% python3 -q
>>> import numpy as np
>>> from numpy import linalg as LA
>>> np.set_printoptions(suppress=True, linewidth=140)
>>> C = np.array([[0, 2, 2, 1, 1], [2, 2, -1, 2, -1], [1, 1, 0, -1, -2]])
>>> J = np.repeat(C, 20 // 3, axis=0)
>>> rng = np.random.default_rng(68)
>>> J = J + 0.05 * rng.normal(size=J.shape)
>>> J.round(4)
array([[ 0.0934,  2.0431,  2.0355,  1.0007,  1.0661],
       [ 0.0404,  2.002 ,  2.0161,  0.9258,  1.0421],
       [ 0.0268,  1.8976,  2.0709,  1.035 ,  1.0334],
       [-0.0028,  1.9606,  2.0684,  1.0267,  1.0277],
       [-0.0044,  2.0485,  2.0137,  1.065 ,  0.9743],
       [ 0.0458,  1.9229,  1.8861,  1.0086,  0.9877],
       [ 2.0071,  2.0352, -1.0824,  1.979 , -0.9964],
       [ 2.064 ,  1.9932, -0.981 ,  1.9376, -0.916 ],
       [ 1.9951,  2.05  , -0.998 ,  2.0185, -1.0193],
       [ 2.0199,  2.0351, -0.9789,  1.9867, -0.9968],
       [ 2.0544,  1.9165, -0.983 ,  1.9551, -1.0392],
       [ 1.9532,  1.9788, -0.9126,  1.9851, -0.9639],
       [ 0.9468,  0.9462,  0.0489, -0.9705, -1.9815],
       [ 0.9838,  1.053 ,  0.0117, -1.0136, -2.0344],
       [ 1.0179,  0.9987,  0.0193, -0.9405, -2.0568],
       [ 1.0245,  0.9869, -0.0976, -1.0049, -2.0029],
       [ 1.0213,  1.0193, -0.0202, -1.0028, -1.9627],
       [ 0.966 ,  1.0106,  0.0144, -1.0288, -1.985 ]])
>>> lab = J[:, 1] > np.median(J[:, 1])
>>> f = J[lab].mean(axis=0) - J[~lab].mean(axis=0)
>>> round((((J - J.mean(axis=0)) @ f > 0) == lab).mean(), 4)
np.float64(0.8333)
>>> f.round(4)
array([0.2309, 0.7105, 0.0256, 1.7653, 1.1399])
>>> ((J - J.mean(axis=0)) @ f > 0).astype(int)
array([1, 1, 1, 1, 1, 1, 1, 1, 1, 1, 1, 1, 0, 0, 0, 0, 0, 0])
>>> Xc = J - J.mean(axis=0)
>>> U, sv, Vt = LA.svd(Xc, full_matrices=False)
>>> np.round(sv ** 2 / (sv ** 2).sum(), 4)
array([0.6147, 0.3844, 0.0004, 0.0003, 0.0002])
>>> np.round(np.abs(Vt[-1]), 4)
array([0.7571, 0.1319, 0.6114, 0.0388, 0.1848])
>>> print(np.abs(Vt[0]).argmax())
4
>>> np.abs(U[:, 0]).argmax()
np.int64(3)
>>> round(float((sv ** 2).sum() ** 2 / (sv ** 4).sum()), 4)
1.9025
>>> E = np.load("data.npy")
>>> E
array([[-8.95, -2.  , -6.  ,  8.  ,  0.  ,  6.  ],
       [ 9.  , -5.95,  5.  ,  2.  , -8.  , -6.  ],
       [-7.  ,  5.  , -1.95,  5.  ,  5.  , -5.  ],
       [-5.  ,  1.  ,  5.  , -5.95, -2.  ,  3.  ],
       [-8.  ,  5.  , -5.  ,  9.  ,  5.05, -3.  ],
       [-9.  , -2.  , -6.  ,  8.  ,  0.  ,  6.05]])
>>> Q, vecs = LA.qr(J[:, :1])[0], LA.qr(J[:, 1:])[0]
>>> sv = LA.svd(Q.T @ vecs, compute_uv=False)
>>> sv.round(4)
array([0.9994])
>>> U, sv, Vt = LA.svd(E)
>>> sv.round(4)
array([27.3896, 13.7666, 13.4074,  6.9681,  0.8914,  0.0059])
>>> print(np.argmax(sv[:-1] / (sv[1:] + 1e-6)) + 1)
5
>>> other = U[:, :5] @ np.diag(sv[:5]) @ Vt[:5]
>>> LA.matrix_rank(other)
np.int64(5)
>>> other.round(4)
array([[-8.9494, -2.0007, -5.9973,  8.0015,  0.0023,  6.0013],
       [ 9.    , -5.95  ,  5.    ,  2.    , -8.    , -6.    ],
       [-7.    ,  5.    , -1.95  ,  5.    ,  5.    , -5.    ],
       [-5.    ,  1.    ,  5.    , -5.95  , -2.    ,  3.    ],
       [-8.    ,  5.    , -5.    ,  9.    ,  5.05  , -3.    ],
       [-9.0006, -1.9993, -6.0027,  7.9985, -0.0023,  6.0487]])
>>> np.round(LA.norm(E - other, 2), 4), round(sv[5], 4)
(np.float64(0.0059), np.float64(0.0059))
>>> LA.matrix_rank(E, rtol=0.05)
np.int64(4)
>>> print(E.reshape(-1, 2))
[[-8.95 -2.  ]
 [-6.    8.  ]
 [ 0.    6.  ]
 [ 9.   -5.95]
 [ 5.    2.  ]
 [-8.   -6.  ]
 [-7.    5.  ]
 [-1.95  5.  ]
 [ 5.   -5.  ]
 [-5.    1.  ]
 [ 5.   -5.95]
 [-2.    3.  ]
 [-8.    5.  ]
 [-5.    9.  ]
 [ 5.05 -3.  ]
 [-9.   -2.  ]
 [-6.    8.  ]
 [ 0.    6.05]]
>>> blk = E.reshape(6, 2, -1)
>>> blk.shape
(6, 2, 3)
>>> W1 = np.array([[-2, 2, -1, 0, -2, -2],
...     [-2, -1, 2, -2, 1, 2],
...     [-1, -1, 2, 1, -1, -2],
...     [1, 1, 0, -1, 2, 0],
...     [-1, -2, 1, 0, -1, -1],
...     [-2, -1, -2, 2, 2, 0]])
>>> coef = np.array([2, -1, 2, -3, 2, 3])
>>> act = np.maximum(E @ W1 + coef, 0)
>>> LA.matrix_rank(act)
np.int64(6)
>>> C = np.array([[2, 1, 2],
...     [-3, 2, 1],
...     [-1, 2, -2],
...     [1, 2, 3],
...     [2, -3, -1],
...     [3, -2, 0]])
>>> W1 @ C
array([[-19,  10,   2],
       [  3, -11, -16],
       [ -8,  10,  -3],
       [  2,  -5,  -2],
       [ -2,   2,  -5],
       [  7, -10,   3]])
>>> LA.matrix_rank(E, rtol=0.1)
np.int64(4)
>>> print([round(float(x), 4) for x in LA.svd(E, compute_uv=False)[:3]])
[27.3896, 13.7666, 13.4074]
>>> np.argsort(-LA.norm(E, axis=0).round(6), kind="stable")[:3]
array([0, 3, 5])
>>> W0 = np.load("w.npy")
>>> W0
array([[  0,   0,   3,   9,   6,  -6],
       [  0,   0,  10,  -8,   3,  -8],
       [ -3, -10,   0,   1,   1,   2],
       [ -9,   8,  -1,   0,  -7,  -5],
       [ -6,  -3,  -1,   7,   0,  -3],
       [  6,   8,  -2,   5,   3,   0]])
>>> round(np.log10(LA.cond(W0)))
2
>>> np.round(LA.norm(W0, 2) / LA.norm(W0), 4)
np.float64(0.5232)
>>> LA.cond(W0) > 100
np.False_
>>> print([round(float(x), 4) for x in LA.svd(W0, compute_uv=False)[:3]])
[16.3461, 16.3461, 14.8563]
>>> other = LA.inv(W0)
>>> print((np.abs(other) > 1e-9).astype(int))
[[0 1 1 1 1 1]
 [1 0 1 1 1 1]
 [1 1 0 1 1 1]
 [1 1 1 0 1 1]
 [1 1 1 1 0 1]
 [1 1 1 1 1 0]]
>>> np.round(W0 @ other, 4) + 0
array([[1., 0., 0., 0., 0., 0.],
       [0., 1., 0., 0., 0., 0.],
       [0., 0., 1., 0., 0., 0.],
       [0., 0., 0., 1., 0., 0.],
       [0., 0., 0., 0., 1., 0.],
       [0., 0., 0., 0., 0., 1.]])
>>> print(np.round(LA.inv(other), 4) + 0)
[[  0.   0.   3.   9.   6.  -6.]
 [  0.   0.  10.  -8.   3.  -8.]
 [ -3. -10.   0.   1.   1.   2.]
 [ -9.   8.  -1.   0.  -7.  -5.]
 [ -6.  -3.  -1.   7.   0.  -3.]
 [  6.   8.  -2.   5.   3.   0.]]
>>> X = np.load("mat.npy")
>>> X
array([[ 9,  0,  0,  0,  0,  0],
       [ 0, -7,  0,  0,  0,  0],
       [ 0,  0,  2,  0,  0,  0],
       [ 0,  0,  0,  4,  0,  0],
       [ 0,  0,  0,  0,  9,  0],
       [ 0,  0,  0,  0,  0, -4]])
>>> # symmetric
>>> lab = rng.permutation(6)
>>> print(lab)
[4 0 5 3 1 2]
>>> other = E[lab][:, lab]
>>> round(LA.det(other), 4), round(float(LA.det(E[lab])), 4)
(np.float64(185.1872), -185.1872)
>>> vals, vecs = LA.eigh(X)
>>> x0 = np.array([0, 2, -2, -2, -3, 0])
>>> vecs * np.maximum(vals, 0) @ vecs.T
array([[9., 0., 0., 0., 0., 0.],
       [0., 0., 0., 0., 0., 0.],
       [0., 0., 2., 0., 0., 0.],
       [0., 0., 0., 4., 0., 0.],
       [0., 0., 0., 0., 9., 0.],
       [0., 0., 0., 0., 0., 0.]])
>>> np.round(LA.eigvalsh(X[1:, 1:]), 4)
array([-7., -4.,  2.,  4.,  9.])
>>> print(vecs * np.abs(vals) @ vecs.T)
[[9. 0. 0. 0. 0. 0.]
 [0. 7. 0. 0. 0. 0.]
 [0. 0. 2. 0. 0. 0.]
 [0. 0. 0. 4. 0. 0.]
 [0. 0. 0. 0. 9. 0.]
 [0. 0. 0. 0. 0. 4.]]
>>> other = LA.inv(X)
>>> round(float(LA.cond(X)), 4)
4.5
>>> round(float(LA.slogdet(X)[0]), 4)
1.0
>>> np.round(LA.det(X) * LA.det(other), 4)
np.float64(1.0)
>>> print(X @ other)
[[1. 0. 0. 0. 0. 0.]
 [0. 1. 0. 0. 0. 0.]
 [0. 0. 1. 0. 0. 0.]
 [0. 0. 0. 1. 0. 0.]
 [0. 0. 0. 0. 1. 0.]
 [0. 0. 0. 0. 0. 1.]]
>>> np.round(LA.det(X) * other, 4)
array([[ 2016.,     0.,     0.,     0.,     0.,     0.],
       [   -0., -2592.,    -0.,    -0.,    -0.,    -0.],
       [    0.,     0.,  9072.,     0.,     0.,     0.],
       [    0.,     0.,     0.,  4536.,     0.,     0.],
       [    0.,     0.,     0.,     0.,  2016.,     0.],
       [   -0.,    -0.,    -0.,    -0.,    -0., -4536.]])
>>> print(np.round(LA.inv(other), 4))
[[ 9.  0.  0.  0.  0.  0.]
 [-0. -7. -0. -0. -0. -0.]
 [ 0.  0.  2.  0.  0.  0.]
 [ 0.  0.  0.  4.  0.  0.]
 [ 0.  0.  0.  0.  9.  0.]
 [-0. -0. -0. -0. -0. -4.]]
>>> f = np.array([3, 0, 1, 0, -1])
>>> m1 = np.outer(rng.normal(size=18), f) + 0.3 * rng.normal(size=(18, 5))
>>> m1.round(4)
array([[-6.2325,  0.2387, -1.9093,  0.3127,  1.7047],
       [-4.9459, -0.0779, -1.2898,  0.4079,  1.2519],
       [ 1.0358, -0.4769,  0.0988,  0.5096, -0.3137],
       [ 1.5451,  0.5425,  0.4161, -0.5366, -0.2674],
       [ 3.6823,  0.0378,  0.9896, -0.022 , -1.1209],
       [-0.6084, -0.387 ,  0.1849, -0.3782,  0.1427],
       [-1.4237,  0.2394, -0.4234, -0.1588,  0.3315],
       [-3.4522, -0.2346, -0.8327,  0.1054,  0.944 ],
       [-0.3405,  0.1335, -0.6169, -0.0094,  0.1622],
       [ 2.0192,  0.6278,  0.0317,  0.0464, -0.8625],
       [ 5.9986,  0.0381,  2.0863, -0.0025, -2.6916],
       [ 4.2167, -0.125 ,  1.0805,  0.2074, -1.5712],
       [-5.3351, -0.0878, -2.0427, -0.2631,  2.3269],
       [ 5.6774, -0.1638,  2.1569,  0.426 , -1.586 ],
       [-1.5347, -0.2475, -0.0886,  0.1519,  0.2365],
       [-0.3347,  0.0134, -0.075 ,  0.5933,  0.4618],
       [ 6.0487,  0.582 ,  2.0175,  0.351 , -1.9387],
       [-1.0843,  0.0458, -0.1314,  0.3133,  0.7487]])
>>> dist = LA.norm(m1[:, None] - m1[None], axis=-1)
>>> np.unravel_index(dist.round(6).argmax(), dist.shape)
(np.int64(0), np.int64(10))
>>> dist[10].round(6).argsort(kind="stable")[:4]
array([10, 16, 13, 11])
>>> (dist + 1e9 * np.eye(18)).round(6).argmin(axis=1)
array([12, 12,  3,  9, 11,  8, 14,  1, 15,  3, 16,  4,  0, 16,  6, 17, 13, 14])
>>> dist.shape
(18, 18)
>>> Xc = m1 - m1.mean(axis=0)
>>> U, sv, Vt = LA.svd(Xc, full_matrices=False)
>>> np.round(Vt[0] * np.sign(Vt[0, np.abs(Vt[0]).argmax()]), 4)
array([ 0.9087,  0.0146,  0.2849,  0.0051, -0.3047])
>>> print((np.sign(U[:, 0]) == np.sign(U[0, 0])).astype(int))
[1 1 0 0 0 1 1 1 1 0 0 0 1 0 1 1 0 1]
>>> print(round(float((sv ** 2).sum() ** 2 / (sv ** 4).sum()), 4))
1.041
>>> np.abs(U[:, 0]).argmax()
np.int64(0)
>>> lab = m1[:, 4] > np.median(m1[:, 4])
>>> f = m1[lab].mean(axis=0) - m1[~lab].mean(axis=0)
>>> ((m1 - m1.mean(axis=0)) @ f > 0).astype(int)
array([1, 1, 0, 0, 0, 1, 1, 1, 1, 0, 0, 0, 1, 0, 1, 1, 0, 1])
>>> f.round(4)
array([-6.0332, -0.0725, -1.8303,  0.0947,  2.0419])
>>> print(round(float((((m1 - m1.mean(axis=0)) @ f > 0) == lab).mean()), 4))
0.9444
>>> x0 = np.array([0, 2, 0, -1, 0])
>>> rhs = m1 @ x0
>>> np.round(LA.lstsq(m1, rhs)[0], 4) + 0
array([ 0.,  2.,  0., -1.,  0.])
>>> print(np.round(LA.pinv(m1) @ m1, 4) + 0)
[[1. 0. 0. 0. 0.]
 [0. 1. 0. 0. 0.]
 [0. 0. 1. 0. 0.]
 [0. 0. 0. 1. 0.]
 [0. 0. 0. 0. 1.]]
>>> rhs = rhs + 0.05 * rng.normal(size=18)
>>> rhs.round(4)
array([ 0.2057, -0.6468, -1.4258,  1.6565,  0.0762, -0.4531,  0.6302, -0.5506,  0.3128,  1.2344,  0.0678, -0.4651,  0.126 , -0.7904,
       -0.6283, -0.5319,  0.7448, -0.207 ])
>>> coef, *_ = LA.lstsq(m1, rhs)
>>> round(float(LA.norm(rhs - m1 @ coef)), 4)
0.1306
>>> print(coef.round(4))
[ 0.0224  1.9926 -0.0662 -0.9959  0.0146]
>>> coef.round()
array([ 0.,  2., -0., -1.,  0.])
>>> [round(float(LA.norm(LA.solve(m1.T @ m1 + lam * np.eye(5), m1.T @ rhs))), 2) for lam in (0, 1, 10, 100)]
[2.23, 1.44, 0.38, 0.05]
>>> np.round(m1.T @ (rhs - m1 @ coef), 4) + 0
array([0., 0., 0., 0., 0.])
>>> U, sv, Vt = LA.svd(m1)
>>> sv.round(4)
array([17.5153,  1.5614,  1.2531,  1.2411,  0.9577])
>>> other = U[:, :1] @ np.diag(sv[:1]) @ Vt[:1]
>>> print(round(float(np.abs(m1 - other).max()), 4))
0.5974
>>> F = np.load("test6.npy")
>>> F
array([[ 0.4136, -0.3095,  0.1096],
       [ 0.    , -0.1781,  0.    ],
       [ 0.9667, -0.9329,  0.4699],
       [ 0.2729,  0.6963,  0.0699],
       [-0.989 ,  0.5915, -0.5717],
       [ 0.7779, -0.02  ,  0.2543],
       [ 0.4136,  0.2165,  0.1096],
       [ 0.7064, -0.7616,  0.2165],
       [ 0.1974,  0.0997,  0.05  ],
       [-0.9926,  0.8076, -0.6044],
       [-0.7064, -0.0798, -0.2165],
       [ 0.508 ,  0.4301,  0.1391],
       [-0.9871,  0.6169, -0.5581],
       [ 0.9087,  0.2165,  0.3627],
       [ 0.8455,  0.2543,  0.3004],
       [ 0.2729, -0.2165,  0.0699]])
>>> lab = rng.permutation(6)
>>> lab
array([0, 2, 1, 3, 4, 5])
>>> other = W0[lab][:, lab]
>>> np.round(np.sort(np.abs(LA.eigvals(other))), 4)
array([ 0.3088,  0.3088, 14.8563, 14.8563, 16.3461, 16.3461])
>>> round(float(LA.det(other)), 4), round(float(LA.det(W0[lab])), 4)
(5625.0, -5625.0)
>>> np.allclose(other, W0)
False
>>> np.round(F.sum(axis=0), 4)
array([2.6085, 1.431 , 0.2012])
>>> F.shape
(16, 3)
>>> np.round(F.mean(axis=0), 4)
array([0.163 , 0.0894, 0.0126])
>>> x0 = np.array([-4, -5, -2])
>>> rhs = F @ x0
>>> np.round(LA.pinv(F) @ F, 4) + 0
array([[1., 0., 0.],
       [0., 1., 0.],
       [0., 0., 1.]])
>>> np.round(LA.lstsq(F, rhs)[0], 4)
array([-4., -5., -2.])
>>> rhs = rhs + 0.05 * rng.normal(size=16)
>>> rhs.round(4)
array([-0.2787,  0.922 , -0.1709, -4.6817,  2.1548, -3.489 , -2.9566,  0.6196, -1.393 ,  1.096 ,  3.5553, -4.4374,  1.9646, -5.4342,
       -5.2496, -0.0918])
>>> coef, *_ = LA.lstsq(F, rhs)
>>> print(coef.round(4))
[-3.8614 -5.0225 -2.2623]
>>> round(LA.norm(rhs - F @ coef), 4)
np.float64(0.1231)
>>> print(np.round(F.T @ (rhs - F @ coef), 4) + 0)
[0. 0. 0.]
